$ python -q
>>> import numpy as np
>>> np.set_printoptions(suppress=True, linewidth=140)
>>> K = np.load("dump.npy")
>>> K
array([[-4,  0,  0,  0,  0],
       [ 3, -1,  0,  0,  0],
       [ 1, -1,  3,  0,  0],
       [-2,  1, -3, -3,  0],
       [-3,  1, -5,  4, -4]])
>>> # triangular, det is the product of the diagonal
>>> vec = np.array([1, 0, 0, 1, 2])
>>> np.sign((K @ vec).round(6))
array([-1,  1,  1, -1, -1])
>>> K @ (2 * vec)
array([ -8,   6,   2, -10, -14])
>>> K @ vec
array([-4,  3,  1, -5, -7])
>>> np.linalg.matrix_rank(K - K[0, 0] * np.eye(5))
np.int64(4)
>>> K @ K
array([[ 16,   0,   0,   0,   0],
       [-15,   1,   0,   0,   0],
       [ -4,  -2,   9,   0,   0],
       [ 14,  -1,   0,   9,   0],
       [ 14,   4,  -7, -28,  16]])
>>> np.prod(np.diag(K)), round(float(np.linalg.det(K)), 3)
(np.int64(144), 144.0)
>>> evals, evecs = np.linalg.eig(K)
>>> evals
array([-4., -3.,  3., -1., -4.])
>>> np.prod(evals)
np.float64(144.0)
>>> np.round(np.sort(np.linalg.eigvals(K @ K)), 3)
array([ 1.,  9.,  9., 16., 16.])
>>> print(np.round(np.sort(np.linalg.eigvals(np.linalg.inv(K))), 3))
[-1.    -0.333 -0.25  -0.25   0.333]
>>> A = np.array([[-0.4, 0.6, -0.5, 0.0, 0.5],
...     [-0.9, -0.1, 0.1, 0.2, 0.8],
...     [0.0, 0.5, -1.0, 0.4, 0.3],
...     [-0.5, 1.1, 2.2, 0.6, 1.6],
...     [0.5, -0.5, -1.5, -2.1, 1.2],
...     [1.1, 1.1, 1.0, -0.4, 0.3],
...     [-1.0, -1.0, -4.0, 32.0, -4.0],
...     [0.4, -1.7, -1.4, -2.2, 1.0],
...     [1.3, -0.8, 0.2, 0.7, 1.1],
...     [0.0, -0.2, 0.9, -2.7, 0.8],
...     [-1.9, 0.8, 1.8, -1.5, 0.3],
...     [1.3, -0.1, -0.6, 1.1, 0.4]])
>>> rng = np.random.default_rng(17)
>>> z = rng.permutation(5)
>>> B = A[:, z] * rng.choice([-1, 1], 5)
>>> print(B)
[[  0.5  -0.4   0.5  -0.6  -0. ]
 [  0.8  -0.9  -0.1   0.1  -0.2]
 [  0.3   0.    1.   -0.5  -0.4]
 [  1.6  -0.5  -2.2  -1.1  -0.6]
 [  1.2   0.5   1.5   0.5   2.1]
 [  0.3   1.1  -1.   -1.1   0.4]
 [ -4.   -1.    4.    1.  -32. ]
 [  1.    0.4   1.4   1.7   2.2]
 [  1.1   1.3  -0.2   0.8  -0.7]
 [  0.8   0.   -0.9   0.2   2.7]
 [  0.3  -1.9  -1.8  -0.8   1.5]
 [  0.4   1.3   0.6   0.1  -1.1]]
>>> left, _, Vh = np.linalg.svd(A.T @ B)
>>> print(np.round(left @ Vh, 3) + 0)
[[ 0.  1.  0.  0.  0.]
 [ 0.  0.  0. -1.  0.]
 [ 0.  0. -1.  0.  0.]
 [ 0.  0.  0.  0. -1.]
 [ 1.  0.  0.  0.  0.]]
>>> np.round(np.linalg.lstsq(A, B)[0], 3) + 0
array([[ 0.,  1.,  0.,  0.,  0.],
       [ 0.,  0.,  0., -1.,  0.],
       [ 0.,  0., -1.,  0.,  0.],
       [ 0.,  0.,  0.,  0., -1.],
       [ 1.,  0.,  0.,  0.,  0.]])
>>> Ac = B - B.mean(axis=0)
>>> left, sig, Vh = np.linalg.svd(Ac, full_matrices=False)
>>> np.abs(left[:, 0]).argmax()
np.int64(6)
>>> (np.sign(left[:, 0]) == np.sign(left[0, 0])).astype(int)
array([1, 1, 1, 1, 1, 1, 0, 1, 1, 1, 1, 1])
>>> print(np.round(np.abs(Vh[-1]), 3))
[0.881 0.113 0.275 0.355 0.1  ]
>>> np.round((sig ** 2).sum() ** 2 / (sig ** 4).sum(), 3)
np.float64(1.07)
>>> cov = A.T @ A
>>> np.round(np.linalg.eigvalsh(cov)[::-1], 3)
array([1079.558,   22.906,    8.836,    6.033,    3.148])
>>> np.allclose(cov, cov.T)
True
>>> np.trace(cov), (A ** 2).sum()
(np.float64(1120.48), np.float64(1120.48))
>>> (A @ A.T).shape
(12, 12)
>>> np.round(np.diag(cov), 3)
array([  10.83,    8.51,   31.76, 1045.21,   24.17])
>>> mat = np.loadtxt("layer11.csv", delimiter=",")
>>> mat
array([[ 28.,   4.,   1.],
       [  7., -24.,   2.],
       [  0.,  -8.,  28.]])
>>> B = np.array([[9, 8], [-5, -6]])
>>> C = np.kron(B, mat)
>>> print(np.linalg.matrix_rank(C))
6
>>> W0 = np.load("sample19.npy")
>>> W0
array([[-1.1,  0.2,  1.4],
       [ 0.4, -1.3, -0.9],
       [ 0.7,  0.2,  1.6],
       [ 1. ,  0.4, -1. ]])
>>> Q, Rm = np.linalg.qr(W0)
>>> np.round(abs(Rm[0, 0]), 3), round(np.linalg.norm(W0[:, 0]), 3)
(np.float64(1.691), np.float64(1.691))
>>> np.round(Q.T @ Q, 3) + 0
array([[1., 0., 0.],
       [0., 1., 0.],
       [0., 0., 1.]])
>>> print(np.round(np.trace(Q @ Q.T), 3))
3.0
>>> np.round(np.abs(np.diag(Rm)), 3)
array([1.691, 1.384, 2.101])
>>> E = np.array([[0.4, -0.5, -1.4, -0.2],
...     [0.6, 0.3, -0.5, 0.5],
...     [-1.1, -0.2, 1.5, 0.5],
...     [-1.2, -0.4, -0.6, 0.7]])
>>> E[:, 1] *= 5
>>> E
array([[ 0.4, -2.5, -1.4, -0.2],
       [ 0.6,  1.5, -0.5,  0.5],
       [-1.1, -1. ,  1.5,  0.5],
       [-1.2, -2. , -0.6,  0.7]])
>>> np.round(E[0] @ E[1], 3)
np.float64(-2.91)
>>> np.round(np.linalg.norm(E, axis=0), 3)
array([1.78 , 3.674, 2.195, 1.015])
>>> print(np.round(np.linalg.norm(E, "nuc"), 3))
7.907
>>> round(np.linalg.norm(E[0] - E[1]), 3)
np.float64(4.164)
>>> print(np.round(np.linalg.det(E.T), 3))
4.762
>>> print(round(float(np.linalg.eigvals(E).sum().real), 3))
4.1
>>> np.kron(np.eye(2, dtype=int), E)
array([[ 0.4, -2.5, -1.4, -0.2,  0. , -0. , -0. , -0. ],
       [ 0.6,  1.5, -0.5,  0.5,  0. ,  0. , -0. ,  0. ],
       [-1.1, -1. ,  1.5,  0.5, -0. , -0. ,  0. ,  0. ],
       [-1.2, -2. , -0.6,  0.7, -0. , -0. , -0. ,  0. ],
       [ 0. , -0. , -0. , -0. ,  0.4, -2.5, -1.4, -0.2],
       [ 0. ,  0. , -0. ,  0. ,  0.6,  1.5, -0.5,  0.5],
       [-0. , -0. ,  0. ,  0. , -1.1, -1. ,  1.5,  0.5],
       [-0. , -0. , -0. ,  0. , -1.2, -2. , -0.6,  0.7]])
>>> np.einsum("ii->", E)
np.float64(4.1)
>>> print(np.round(np.poly(E), 3))
[ 1.    -4.1    6.35  -7.14   4.762]
>>> round(np.linalg.det(2 * E), 3), round(float(np.linalg.det(E)), 3)
(np.float64(76.2), 4.763)
>>> np.unravel_index(np.abs(E).argmax(), E.shape)
(np.int64(0), np.int64(1))
>>> print(np.round(E - E[0], 3))
[[ 0.   0.   0.   0. ]
 [ 0.2  4.   0.9  0.7]
 [-1.5  1.5  2.9  0.7]
 [-1.6  0.5  0.8  0.9]]
>>> np.linalg.matrix_rank(E)
np.int64(4)
>>> np.count_nonzero(E)
np.int64(16)
>>> E[:, 4]
Traceback (most recent call last):
  File "<python-input-66>", line 1, in <module>
    E[:, 4]
    ~^^^^^^
IndexError: index 4 is out of bounds for axis 1 with size 4
>>> np.round(np.linalg.svd(E, compute_uv=False), 3)
array([3.863, 2.478, 1.123, 0.443])
>>> Q, Rm = np.linalg.qr(E)
>>> round(abs(Rm[0, 0]), 3), round(np.linalg.norm(E[:, 0]), 3)
(np.float64(1.78), np.float64(1.78))
>>> Rm.round(3)
array([[-1.78 , -1.91 ,  1.005,  0.657],
       [ 0.   , -3.139, -1.392, -0.193],
       [ 0.   ,  0.   , -1.368,  0.416],
       [ 0.   ,  0.   ,  0.   ,  0.623]])
>>> print(np.allclose(Rm.T @ Rm, E.T @ E))
True
>>> print(round(np.trace(Q @ Q.T), 3))
4.0
>>> C = 5 * np.array([[-0.6, -1.6, -1.3], [0.0, 1.2, 0.8], [0.1, 1.0, 2.7]])
>>> z = rng.integers(0, 3, 17)
>>> m1 = C[z] + rng.normal(size=(17, 3))
>>> print(m1.round(3))
[[  1.86    6.591   3.528]
 [  1.343   6.021   4.691]
 [  0.607   6.097  14.561]
 [ -0.907   5.388   4.343]
 [ -0.21    3.715   6.026]
 [ -2.175   3.918   2.724]
 [ -2.435  -6.204  -6.735]
 [  0.109   5.174  13.133]
 [ -2.918  -9.14   -6.062]
 [ -2.607 -10.435  -6.61 ]
 [  0.163   6.561   3.184]
 [ -4.328  -8.951  -5.952]
 [ -0.852   5.236   5.144]
 [ -0.786   5.101   3.909]
 [ -2.801  -6.962  -7.379]
 [ -4.568  -8.122  -5.856]
 [ -0.982   4.513  13.806]]
>>> d = np.linalg.norm(m1[:, None] - m1[None], axis=-1)
>>> np.unravel_index(d.round(6).argmax(), d.shape)
(np.int64(2), np.int64(9))
>>> d[6].round(6).argsort(kind="stable")[:4]
array([ 6, 14, 15,  8])
>>> d[:5, :5].round(3)
array([[ 0.   ,  1.394, 11.115,  3.125,  4.335],
       [ 1.394,  0.   ,  9.898,  2.363,  3.084],
       [11.115,  9.898,  0.   , 10.354,  8.899],
       [ 3.125,  2.363, 10.354,  0.   ,  2.473],
       [ 4.335,  3.084,  8.899,  2.473,  0.   ]])
>>> B = np.array([[7, -4], [-9, 1]])
>>> C = np.array([[1, 3], [-3, -1]])
>>> feats = np.kron(B, C)
>>> feats
array([[  7,  21,  -4, -12],
       [-21,  -7,  12,   4],
       [ -9, -27,   1,   3],
       [ 27,   9,  -3,  -1]])
>>> ang = np.radians(36)
>>> Rm = np.eye(4)
>>> Rm[2, 2] = Rm[3, 3] = np.cos(ang)
>>> Rm[2, 3], Rm[3, 2] = -np.sin(ang), np.sin(ang)
>>> print(Rm.round(3))
[[ 1.     0.     0.     0.   ]
 [ 0.     1.     0.     0.   ]
 [ 0.     0.     0.809 -0.588]
 [ 0.     0.     0.588  0.809]]
>>> B = feats @ Rm.T
>>> print(np.round(np.linalg.det(Rm), 3), round(float(np.trace(Rm)), 3))
1.0 3.618
>>> np.round(np.abs(B - feats).max(axis=0), 3)
array([0.   , 0.   , 7.817, 6.289])
>>> np.allclose(feats @ feats.T, B @ B.T)
True
>>> print(B.round(3))
[[  7.     21.      3.817 -12.059]
 [-21.     -7.      7.357  10.289]
 [ -9.    -27.     -0.954   3.015]
 [ 27.      9.     -1.839  -2.572]]
>>> np.allclose(np.linalg.norm(feats, axis=1), np.linalg.norm(B, axis=1))
True
>>> Q, evecs = np.linalg.qr(feats[:, :2])[0], np.linalg.qr(feats[:, 2:])[0]
>>> sig = np.linalg.svd(Q.T @ evecs, compute_uv=False)
>>> sig.round(3)
array([0.787, 0.787])
>>> (sig > 0.9).sum()
np.int64(0)
>>> np.round(np.degrees(np.arccos(sig.clip(0, 1))), 3)
array([38.089, 38.089])
>>> Q, Rm = np.linalg.qr(feats)
>>> np.round(Q @ Rm, 3)
array([[  7.,  21.,  -4., -12.],
       [-21.,  -7.,  12.,   4.],
       [ -9., -27.,   1.,   3.],
       [ 27.,   9.,  -3.,  -1.]])
>>> print(Rm.round(3) + 0)
[[-36.056 -21.633  10.262   6.157]
 [  0.    -28.844   0.      8.21 ]
 [  0.      0.     -8.043  -4.826]
 [  0.      0.      0.      6.435]]
>>> Q.round(3)
array([[-0.194, -0.582,  0.25 , -0.749],
       [ 0.582, -0.194, -0.749, -0.25 ],
       [ 0.25 ,  0.749,  0.194, -0.582],
       [-0.749,  0.25 , -0.582, -0.194]])
>>> cov = feats.T @ feats
>>> np.round(np.linalg.svd(feats, compute_uv=False) ** 2, 3)
array([2256.592,  564.148,   95.408,   23.852])
>>> cov
array([[1300,  780, -370, -222],
       [ 780, 1300, -222, -370],
       [-370, -222,  170,  102],
       [-222, -370,  102,  170]])
>>> (feats @ feats.T).shape
(4, 4)
>>> np.allclose(cov, cov.T)
True
>>> Q = feats.astype(float).copy()
>>> for j in range(4):
...     Q[:, j] -= Q[:, :j] @ (Q[:, :j].T @ Q[:, j])
...     Q[:, j] /= np.linalg.norm(Q[:, j])
... 
>>> np.round(Q.T @ feats, 3) + 0
array([[ 36.056,  21.633, -10.262,  -6.157],
       [  0.   ,  28.844,   0.   ,  -8.21 ],
       [  0.   ,   0.   ,   8.043,   4.826],
       [  0.   ,   0.   ,   0.   ,   6.435]])
>>> arr = np.load("run5.npy")
>>> arr.round(3)
array([[ 14.043,   8.105,  11.709],
       [  0.27 ,  -5.177,  19.316],
       [-13.744, -12.965,   6.557],
       [ -0.334,   5.129, -19.328],
       [ -1.311,  -6.347,  18.921],
       [ -8.407,  -1.765, -18.061],
       [ 15.731,  11.448,   4.636],
       [ -2.958,   3.063, -19.542],
       [ 13.981,  12.994,  -5.974],
       [ 12.212,  12.58 ,  -9.623],
       [-13.971,  -8.003, -11.865],
       [ 12.945,   6.655,  13.717],
       [ 12.371,  12.632,  -9.349],
       [ -1.492,  -6.477,  18.863],
       [-14.758, -12.985,   3.686],
       [ 15.766,  11.948,   2.947],
       [-15.483, -10.616,  -6.897],
       [-11.108,  -4.528, -16.004],
       [ 15.078,   9.755,   8.803],
       [ -4.409,  -8.479,  17.569],
       [ 15.274,  12.814,  -1.58 ],
       [ 15.742,  12.143,   2.18 ],
       [ -9.411,  -2.754, -17.431],
       [ -7.44 ,  -0.847, -18.545],
       [-14.156,  -8.267, -11.457],
       [-14.797, -12.978,   3.552],
       [ 14.234,   8.38 ,  11.278]])
>>> # looks like rank 2
>>> Ac = arr - arr.mean(axis=0)
>>> evecs = np.linalg.svd(Ac)[2][:2]
>>> B = Ac - Ac @ evecs.T @ evecs
>>> np.round(np.diag(evecs.T @ evecs), 3)
array([0.622, 0.423, 0.955])
>>> np.round(np.cov(Ac @ evecs.T, rowvar=False), 3) + 0
array([[247.383,   0.   ],
       [  0.   , 165.582]])
>>> np.round(B.std(axis=0), 3) + 0
array([0., 0., 0.])
>>> round(np.linalg.norm(B) / np.linalg.norm(Ac), 3)
np.float64(0.0)
>>> np.linalg.norm(B, axis=1).round(6).argmax()
np.int64(0)
